$ python3 -q
>>> import numpy as np
>>> np.set_printoptions(precision=1, suppress=True, linewidth=100)
>>> def rd(a):
...     return np.round(a, 1) + 0
... 
>>> X = np.load("arr.npy")
>>> X
array([[-11. ,  11.1,  -9.8,  19.7,  10.7,  11.2,   7.7, -10.6,  10. ,  10.3],
       [-11.9,   9.3,  -8. ,  21.4,   8.8,  11.7,  10.4,  -9.8,   8.5,  10.3],
       [-11.5,   9.5, -10.3,  20.2,  11.5,   8.6,  10.6,  -9.8,  10.8,  10.7],
       [ -9.6,  12.7,  -8.9,  18.2,  10.1,  10.4,  10. ,  -9.9,   8.3,   9.9],
       [-11.1,  12.3, -10.1,  19.3,   9.6,  10.6,   9.6, -11.5,  12. ,   9.8],
       [ -8.4,   9.6,  -9.5,  20.8,  10.4,  10.5,  10.5,  -9.7,  10.3,   9.8],
       [-11.2,   9.7,  -8.7,  19.6,   9.9,   9.1,   8.9,  -9.6,   9.4,   9.7],
       [ -9.4,   9.8,  -8.6,  18.5,   9. ,  10.1,   9.6, -10.6,   8.7,   9.9],
       [-10.6,   9.6,  -9.2,  22.2,  11.8,  10.1,   9.8, -10.8,   9.8,  11.3],
       [-10.4,  10.1, -12.6,  20.1,   9.2,  11. ,  10.8,  -9.9,  11.6,   9.7],
       [ -9.4,   9.4,  -8.7,  19.7,   8. ,   8.9,  10. , -11.6,  10.2,   9.8],
       [-10.4,   9.8,  -9.3,  19.8,  10.8,   9.2,  11. ,  -7.6,  12. ,   8.8],
       [ -9.6,  10. ,  -8.5,  21.3,  11.7,  10.9,  11.4, -11. ,   9.9,   9.9],
       [-12.3,   8.7, -10.7,  19.3,  11.4,  11.4,  10.7,  -9. ,  10.4,  10.6],
       [-10.3,   9.5, -10.1,  20.1,   9.8,  10.2,  10.3,  -8.6,   8.8,   8.9],
       [-10.3,   9.6,  -9.9,  19.4,   9.3,  10.7,  10.9,  -8.8,   9.6,   8.4],
       [ -9.6,   8.7, -10.2,  20.1,  10.6,  10. ,  11.1, -10.2,  11. ,  11.3],
       [-10.9,  10.6,  -9.1,  20. ,  11.1,  11.4,  10.1, -10.5,  10.5,  11.5],
       [ -9.7,  10.1, -10.6,  19. ,   8.9,  10.3,   9.1,  -9.6,  10.8,  10. ],
       [-11.3,  10.6,  -9.9,  20.5,   8.7,   8.8,  10.7, -11.1,  10.1,  10. ]])
>>> Xs = X - X.mean(axis=0)
>>> V = np.linalg.svd(Xs)[2][:1]
>>> Y = Xs - Xs @ V.T @ V
>>> rd(np.linalg.norm(Y) / np.linalg.norm(Xs))
np.float64(0.9)
>>> rd((Xs @ V.T).std(axis=0))
array([1.4])
>>> rd(Y.std(axis=0))
array([0.9, 0.8, 0.9, 0.8, 0.8, 0.9, 0.7, 0.9, 0.9, 0.7])
>>> np.linalg.norm(Y, axis=1).round(6).argmax()
np.int64(1)
>>> rd(np.cov(Xs @ V.T, rowvar=False))
np.float64(2.1)
>>> mat = np.load("w.npy")
>>> rd(mat)
array([[ 1. , -0.1, -0.1,  0. , -0.1, -0.1, -0.1, -0.1,  0. ],
       [-0.1,  0.7, -0.3, -0.1, -0.3, -0.3, -0.3, -0.3, -0.1],
       [-0.1, -0.3,  0.7, -0.1, -0.3, -0.3, -0.3, -0.3, -0.1],
       [ 0. , -0.1, -0.1,  1. , -0.1, -0.1, -0.1, -0.1,  0. ],
       [-0.1, -0.3, -0.3, -0.1,  0.7, -0.3, -0.3, -0.3, -0.1],
       [-0.1, -0.3, -0.3, -0.1, -0.3,  0.7, -0.3, -0.3, -0.1],
       [-0.1, -0.3, -0.3, -0.1, -0.3, -0.3,  0.7, -0.3, -0.1],
       [-0.1, -0.3, -0.3, -0.1, -0.3, -0.3, -0.3,  0.7, -0.1],
       [ 0. , -0.1, -0.1,  0. , -0.1, -0.1, -0.1, -0.1,  1. ]])
>>> rd(mat @ mat)
array([[1., 0., 0., 0., 0., 0., 0., 0., 0.],
       [0., 1., 0., 0., 0., 0., 0., 0., 0.],
       [0., 0., 1., 0., 0., 0., 0., 0., 0.],
       [0., 0., 0., 1., 0., 0., 0., 0., 0.],
       [0., 0., 0., 0., 1., 0., 0., 0., 0.],
       [0., 0., 0., 0., 0., 1., 0., 0., 0.],
       [0., 0., 0., 0., 0., 0., 1., 0., 0.],
       [0., 0., 0., 0., 0., 0., 0., 1., 0.],
       [0., 0., 0., 0., 0., 0., 0., 0., 1.]])
>>> rd(np.sort(np.abs(np.linalg.eigvals(mat))))
array([1., 1., 1., 1., 1., 1., 1., 1., 1.])
>>> evals, V = np.linalg.eigh(mat)
>>> rd(V.T @ V)
array([[1., 0., 0., 0., 0., 0., 0., 0., 0.],
       [0., 1., 0., 0., 0., 0., 0., 0., 0.],
       [0., 0., 1., 0., 0., 0., 0., 0., 0.],
       [0., 0., 0., 1., 0., 0., 0., 0., 0.],
       [0., 0., 0., 0., 1., 0., 0., 0., 0.],
       [0., 0., 0., 0., 0., 1., 0., 0., 0.],
       [0., 0., 0., 0., 0., 0., 1., 0., 0.],
       [0., 0., 0., 0., 0., 0., 0., 1., 0.],
       [0., 0., 0., 0., 0., 0., 0., 0., 1.]])
>>> rd(evals)
array([-1.,  1.,  1.,  1.,  1.,  1.,  1.,  1.,  1.])
>>> (evals > 1e-8).sum(), (evals < -1e-8).sum()
(np.int64(8), np.int64(1))
>>> rd(np.linalg.svd(mat, compute_uv=False))
array([1., 1., 1., 1., 1., 1., 1., 1., 1.])
>>> rd(evals.sum()), np.trace(mat)
(np.float64(7.0), np.float64(7.0))
>>> evals, V = np.linalg.eigh(mat)
>>> x = np.array([-2, 0, -2, -3, 2, 2, 3, -2, 1])
>>> rd(V * np.maximum(evals, 0) @ V.T)
array([[ 1. , -0.1, -0.1,  0. , -0.1, -0.1, -0.1, -0.1,  0. ],
       [-0.1,  0.8, -0.2, -0.1, -0.2, -0.2, -0.2, -0.2, -0.1],
       [-0.1, -0.2,  0.8, -0.1, -0.2, -0.2, -0.2, -0.2, -0.1],
       [ 0. , -0.1, -0.1,  1. , -0.1, -0.1, -0.1, -0.1,  0. ],
       [-0.1, -0.2, -0.2, -0.1,  0.8, -0.2, -0.2, -0.2, -0.1],
       [-0.1, -0.2, -0.2, -0.1, -0.2,  0.8, -0.2, -0.2, -0.1],
       [-0.1, -0.2, -0.2, -0.1, -0.2, -0.2,  0.8, -0.2, -0.1],
       [-0.1, -0.2, -0.2, -0.1, -0.2, -0.2, -0.2,  0.8, -0.1],
       [ 0. , -0.1, -0.1,  0. , -0.1, -0.1, -0.1, -0.1,  1. ]])
>>> rd(x @ mat @ x / (x @ x)), evals[0], rd(evals[-1])
(np.float64(1.0), np.float64(-1.0), np.float64(1.0))
>>> rd(x @ mat @ x)
np.float64(38.1)
>>> rd(np.abs(mat).sum(axis=1).max()), rd(np.abs(evals).max())
(np.float64(2.6), np.float64(1.0))
>>> data = np.load("a.npy")
>>> data
array([[-8. ,  0.9,  3.9,  5.8, -1.7,  9.1, -6.9,  7.9,  5.6],
       [-8. ,  1.4,  4.3,  6.6, -2.3,  8.6, -7.1,  7.6,  5.9],
       [-8.4,  1. ,  4.2,  6.7, -2. ,  9.4, -6.7,  7.4,  6. ],
       [-7.9,  0.7,  3.8,  6.2, -2.5,  9.1, -7.1,  7.8,  5.9],
       [-8.2,  1.2,  4. ,  5.8, -2.5,  9.2, -7. ,  8.3,  5.9],
       [-7.6,  1.2,  4.6,  5.9, -1.2,  9.3, -6.4,  7.8,  6.7],
       [-8. ,  0.9,  4.2,  6.4, -1.7,  9.2, -7.1,  7.8,  6.1],
       [-7.9,  0.8,  4. ,  6.5, -1.9,  8.9, -6.8,  8.3,  6.3],
       [-7.7,  0.9,  4.8,  6.2, -2.1,  9.2, -6.9,  7.8,  6. ],
       [-8. ,  0.9,  4.6,  6. , -2.6,  9.3, -7. ,  8.1,  5.7],
       [-7.8,  0.9,  3.9,  6.1, -1.9,  8.8, -7.2,  7.8,  5.9],
       [-7.9,  1. ,  4.3,  6.1, -2.5,  9.1, -6.9,  8.1,  5.9],
       [-8.3,  0.5,  4.2,  6.2, -2.3,  9.2, -7.1,  8.3,  6. ],
       [-3.9,  9.1,  8.2, -0.4, -2.9, -3.6, -0.8,  3.8, -8.2],
       [-4.1,  9. ,  8. ,  0.6, -2.9, -4.2, -1. ,  3.8, -8.5],
       [-3.9,  9.1,  7.4, -0.1, -2.3, -4.2, -0.4,  4. , -7.8],
       [-4.3,  8.9,  8.3,  0.3, -3. , -3.6, -1.1,  4.3, -7.8],
       [-4.1,  8.9,  7.8, -0.1, -3.4, -4.4, -0.7,  3.5, -8.4],
       [-3.6,  9.2,  8.5, -0.3, -3.3, -3.8, -1.2,  4. , -8.7],
       [-4. ,  9.2,  8.4,  0.1, -2.8, -3.7, -0.9,  4.1, -8.1],
       [-3.3,  8.8,  8.5, -0.8, -3. , -4.2, -1.2,  4.3, -7.7],
       [-4.2,  8.9,  8.5, -0.3, -3. , -4.2, -1.3,  4.2, -7.8],
       [-4.2,  8.3,  8.3, -0.2, -2.8, -4.2, -0.7,  3.6, -7.9],
       [-4. ,  9.1,  8.5,  0.3, -3.3, -4. , -1.1,  3.6, -7.5],
       [-4.1,  9.1,  7.7,  0.1, -2.9, -5. , -1.3,  4.2, -8.1],
       [-4.2,  9.3,  7.7, -0.1, -3. , -4.5, -1.2,  4.6, -7.7]])
>>> dist = np.linalg.norm(data[:, None] - data[None], axis=-1)
>>> dist.mean(axis=1).argmax()
np.int64(18)
>>> rd(np.linalg.norm(data - data.mean(axis=0), axis=1))
array([11.6, 11.4, 12.1, 11.9, 11.8, 12. , 12. , 12.1, 11.7, 11.7, 11.7, 11.7, 12.2, 11.9, 12. ,
       11.8, 11.2, 12.3, 12.3, 11.7, 11.9, 11.7, 11.7, 11.5, 12.2, 11.7])
>>> np.linalg.matrix_rank(dist ** 2)
np.int64(11)
>>> np.unravel_index(dist.round(6).argmax(), dist.shape)
(np.int64(12), np.int64(17))
>>> dist.shape
(26, 26)
>>> rd(dist[8])
array([ 1.2,  1.1,  1.2,  1.1,  1.3,  1.3,  0.8,  1.1,  0. ,  0.8,  1.1,  0.8,  1.1, 23.6, 23.7,
       23.6, 22.9, 24. , 24. , 23.4, 23.6, 23.4, 23.4, 23.2, 23.9, 23.4])
>>> rd(dist[:5, :5])
array([[0. , 1.4, 1.3, 1. , 1. ],
       [1.4, 0. , 1.1, 1.1, 1.3],
       [1.3, 1.1, 0. , 1.2, 1.5],
       [1. , 1.1, 1.2, 0. , 0.9],
       [1. , 1.3, 1.5, 0.9, 0. ]])
>>> np.linalg.matrix_rank(data, rtol=0.1)
np.int64(2)
>>> m1 = np.load("test19.npy")
>>> m1
array([[ 1, -1, -1,  1,  1, -1, -1,  1],
       [ 1,  1,  1,  1, -1, -1, -1, -1],
       [ 1, -1,  1, -1,  1, -1,  1, -1],
       [ 1,  1, -1, -1, -1, -1,  1,  1],
       [ 1, -1, -1,  1, -1,  1,  1, -1]])
>>> rd(np.linalg.svd(m1, compute_uv=False))
array([2.8, 2.8, 2.8, 2.8, 2.8])
>>> np.count_nonzero(m1)
np.int64(40)
>>> np.unravel_index(np.abs(m1).argmax(), m1.shape)
(np.int64(0), np.int64(0))
>>> m1 - m1[0]
array([[ 0,  0,  0,  0,  0,  0,  0,  0],
       [ 0,  2,  2,  0, -2,  0,  0, -2],
       [ 0,  0,  2, -2,  0,  0,  2, -2],
       [ 0,  2,  0, -2, -2,  0,  2,  0],
       [ 0,  0,  0,  0, -2,  2,  2, -2]])
>>> m1.mean(axis=0)
array([ 1. , -0.2, -0.2,  0.2, -0.2, -0.6,  0.2, -0.2])
>>> rd(np.linalg.norm(m1))
np.float64(6.3)
>>> np.abs(m1).max()
np.int64(1)
>>> x = np.array([-3, 3, -2, -2, 2, 1, -2, 1])
>>> m1 @ (2 * x)
array([ -4, -12, -16,   0, -20])
>>> (m1 * x).sum(axis=1)
array([ -2,  -6,  -8,   0, -10])
>>> (m1 @ x).argmax()
np.int64(3)
>>> Y = m1[0, 0] * m1[1:] - np.outer(m1[1:, 0], m1[0])
>>> Y
array([[ 0,  2,  2,  0, -2,  0,  0, -2],
       [ 0,  0,  2, -2,  0,  0,  2, -2],
       [ 0,  2,  0, -2, -2,  0,  2,  0],
       [ 0,  0,  0,  0, -2,  2,  2, -2]])
>>> np.linalg.matrix_rank(Y), np.linalg.matrix_rank(m1)
(np.int64(4), np.int64(5))
>>> rng = np.random.default_rng(268)
>>> Y = m1 + rng.integers(-2, 3, (5, 4)) @ rng.integers(-2, 3, (4, 8))
>>> Y
array([[ 8, -3, -4,  0, -9, -5,  7, -5],
       [ 5,  1, -1,  1, -5, -5,  1, -3],
       [-3,  0, -5,  4, -2, -9,  3, -5],
       [ 6,  3,  4, -4, -1, -3, -1,  3],
       [-2,  2,  3,  1,  6,  1, -6,  4]])
>>> rd(np.linalg.svd(Y - m1, compute_uv=False))
array([22.6, 12.7,  8.2,  1.5,  0. ])
>>> feats = np.load("layer12.npy")
>>> feats
array([[417, 310, 308, 316],
       [310, 372, 244, 284],
       [308, 244, 360, 252],
       [316, 284, 252, 318]])
>>> [round(float(np.linalg.det(mat[:i, :i])), 2) + 0 for i in range(1, 10)]
[0.96, 0.65, 0.33, 0.3, -0.02, -0.33, -0.65, -0.96, -1.0]
>>> rd(np.linalg.eigvalsh(mat).min())
np.float64(-1.0)
>>> x = np.ones(4)
>>> for _ in range(5):
...     x = feats @ x
...     x /= np.linalg.norm(x)
...     print(round(x @ feats @ x, 1))
... 
1228.6
1228.6
1228.6
1228.6
1228.6
>>> rd(x)
array([0.6, 0.5, 0.5, 0.5])
>>> x = np.array([0, -2, 2, -2])
>>> feats @ (2 * x)
array([-1272, -1648,  -544, -1400])
>>> feats @ x
array([-636, -824, -272, -700])
>>> np.linalg.norm(feats @ x) <= np.linalg.norm(feats, 2) * np.linalg.norm(x) + 1e-9
np.True_
>>> feats * x
array([[   0, -620,  616, -632],
       [   0, -744,  488, -568],
       [   0, -488,  720, -504],
       [   0, -568,  504, -636]])
>>> np.sign((feats @ x).round(6))
array([-1, -1, -1, -1])
>>> Lm = np.linalg.cholesky(feats)
>>> rd(feats / np.sqrt(np.outer(np.diag(feats), np.diag(feats))))
array([[1. , 0.8, 0.8, 0.9],
       [0.8, 1. , 0.7, 0.8],
       [0.8, 0.7, 1. , 0.7],
       [0.9, 0.8, 0.7, 1. ]])
>>> rd(Lm @ Lm.T)
array([[417., 310., 308., 316.],
       [310., 372., 244., 284.],
       [308., 244., 360., 252.],
       [316., 284., 252., 318.]])
>>> rd(Lm)
array([[20.4,  0. ,  0. ,  0. ],
       [15.2, 11.9,  0. ,  0. ],
       [15.1,  1.3, 11.4,  0. ],
       [15.5,  4.1,  1.2,  7.8]])
>>> J = np.load("out14.npy")
>>> J
array([[  3.2,  -1.3,   0.9,  -1.3,   2.9,  -1.2,  -2.2,  -0.3,   3.5,  -0.9],
       [  2.5,  -5.4,   0.5,   3.4,   1.3,   0.1,  -1.3,   1.1,   2.8,  -3.3],
       [ -1.2,  -0.7,   0. ,  -1.2,   1.4,  -2.3,   0.4,  -6.1,   1.9,   0.1],
       [ -1.5,   3.2,  -0.3,  -3.6,  -4.3,   3.5,   3.2,  -1.9,  -0.9,  -0.1],
       [ -1.1,  10.1,  -3.3,  -5.7,   1.2,  -4.7,  -3.5,  15.8, -11.1,   2.8],
       [ -2.1,  -0.4,   1.3,  -1.1,  -1. ,   1.1,   2.5, -10.9,   1.7,   3.7],
       [  2.9, -12.2,   0.9,   2.1,   6. ,  -0.2,  -7.8,   1. ,   2.7,   3. ],
       [  0.6,   2.1,   1.3,   1.6,  -4.5,   5. ,   1.6,  -5.7,   3.1,  -5.9],
       [ -0.7,  -5.3,  -0.7,   4.5,   3.9,  -1.3,  -1.5,   1.6,   1.6,   0.7],
       [ -0.2,  -2.2,  -1.7,  -2.6,   3.2,  -0.2,  -3.8,   7.5,  -3. ,   5. ],
       [  3.5,   0.6,   3. ,  -8.7,   5.8,  -6.2,  -8.2,  -1.2,  -2. ,   9.2],
       [  0.5,   3.5,  -1. ,   2.4,  -4.8,   1.7,   2.5,  14.4,  -3.1,  -2.5],
       [ -2.1,   1.4,  -0.8,  -0.6,  -3.7,   3. ,   2.6,  -1.3,  -2.7,  -0.6],
       [ -2.8,   7.7,  -0.4,   0.1,  -7.2,   4.6,   9.8,  -1.1,  -1.1,  -4.6],
       [  1.8,  -3.3,   0.7,   2.6,  -1.5,   5.1,  -2.1,  -2.5,   3. ,  -1.6],
       [ -0.6,   0.2,   1.6,   3.1,  -5.8,   7.3,   3.8,  -9.8,   1.6,  -5.2],
       [  4.1,   5.8,   4.2,  -5.4,  -0.4,   1.6,   1.2,   6.6,  -3.6,  -2.1],
       [ -1.8,   0.6,   1.6,  -0.9,  -1.9,   2.1,   3.7,  -6.8,   0.2,   0.1],
       [  0.8,   0.2,   0.4,  -3.8,   1.1,  -1.4,  -3.2,  -6. ,  -0.5,   3.3],
       [ -2.6,   4.2,  -2.6,  -1.8,  -5.2,   2.8,   2. ,  14.4,  -8.1,  -0.3],
       [ -1.1,   2.9,   1.2,  -0.4,  -5.5,   4.7,   4.5,  -2.3,  -0.2,  -1.6],
       [ -2. ,   6.6,  -2.5,  -1.8,  -5.7,   3.8,   2. ,   3.2,  -3.2,  -4.5],
       [ -2.8,   8.4,  -0.7,  -3.6,  -0.8,  -2.7,   5.9,   5.7,  -5.9,   0.9],
       [ -3.5,   4.2,  -2.3,  -1. ,  -7.1,   4.6,   3.4,   3.6,  -3.7,   1.1],
       [ -7. ,  15.1,  -2.2,  -5.2, -10.1,   3.8,  11. ,  -1.1,  -7.6,  -1. ],
       [ -1.1,   0.1,  -2.6,   4.6,  -3.4,   3.7,   0.1,   7. ,  -2.3,  -4.7],
       [ -2.7,  -1.6,  -0.4,   0.9,  -1.2,   2.9,   1.5,   4.5,  -3.4,   3.8],
       [  1.7,  -5. ,  -0.4,  -0.5,   3.8,  -2.2,  -6.3,  -0.3,   0.8,   1.4],
       [  1. ,   1.7,   3.2,  -2.1,  -4.2,   3. ,   0.2, -10.8,  -0.1,   2.2],
       [  0.7,   1.3,  -1.1,  -1.2,   1.1,  -1.8,  -3. ,   2.2,  -0.9,   1.4],
       [  3.7,  -5. ,   2.9,   0.1,   4. ,   0.3,  -2.3,  -5.7,   5.2,   1.8],
       [ -3.9,   0.9,  -4.1,   5. ,  -3.7,   3.9,   2. ,  10.6,  -4.2,  -1.3],
       [  6.6,  -4.7,   4.7,   3.1,   4.2,  -3.4,  -3. ,  -2.9,   8.7,  -3.6],
       [  5.7,  -7.7,   1.7,   2.1,   6.7,  -5.1,  -6.4,  -0.4,   4.8,  -0.7],
       [ -1.1,   0.3,  -1.6,  -2.2,   0.2,   2.6,  -0.3,   5.6,  -4.1,  -2.9],
       [ -3.2,   2.9,  -2.2,   1.6,  -4.2,   1.6,   5.1,   6.5,  -3.4,  -3.8],
       [  2.3,  -2.2,   1.3,   3.8,   0.2,   1.8,   2. ,   1.4,   3.7,  -4.3],
       [ -0.5,   2.1,   0.5,  -1.9,   2.5,  -3.6,  -2. ,   5.3,  -3.7,   4.6],
       [  0.2,   0.8,   1.7,  -4.6,   0.1,   0.2,   0.1,  -3.6,  -1.4,   2.5],
       [ -1. ,  11.6,   0.3,  -6.5,  -5.8,   1.1,   3.2,  -2.4,  -5. ,  -0.4],
       [ -1.8,   5.7,   0.2,  -2. ,  -2.8,   1.6,   5.7,  -0.2,  -0.9,  -1.1],
       [ -1.2,   8.2,  -4.1,  -3.3,  -1.2,  -2.2,   0.1,  17.8,  -8.5,  -0.7],
       [ -3.4,   5.1,  -1.2,   0.7,  -4.4,   0.5,   6.6,   1.5,  -2.4,  -0.8]])
>>> u, v = J[13], J[1]
>>> rd(u @ u)
np.float64(259.9)
>>> rd(u @ v)
np.float64(-59.2)
>>> pr = (u @ v) / (u @ u) * u
>>> (v - pr) @ u
np.float64(0.0)
>>> np.linalg.matrix_rank(np.outer(u, v))
np.int64(1)
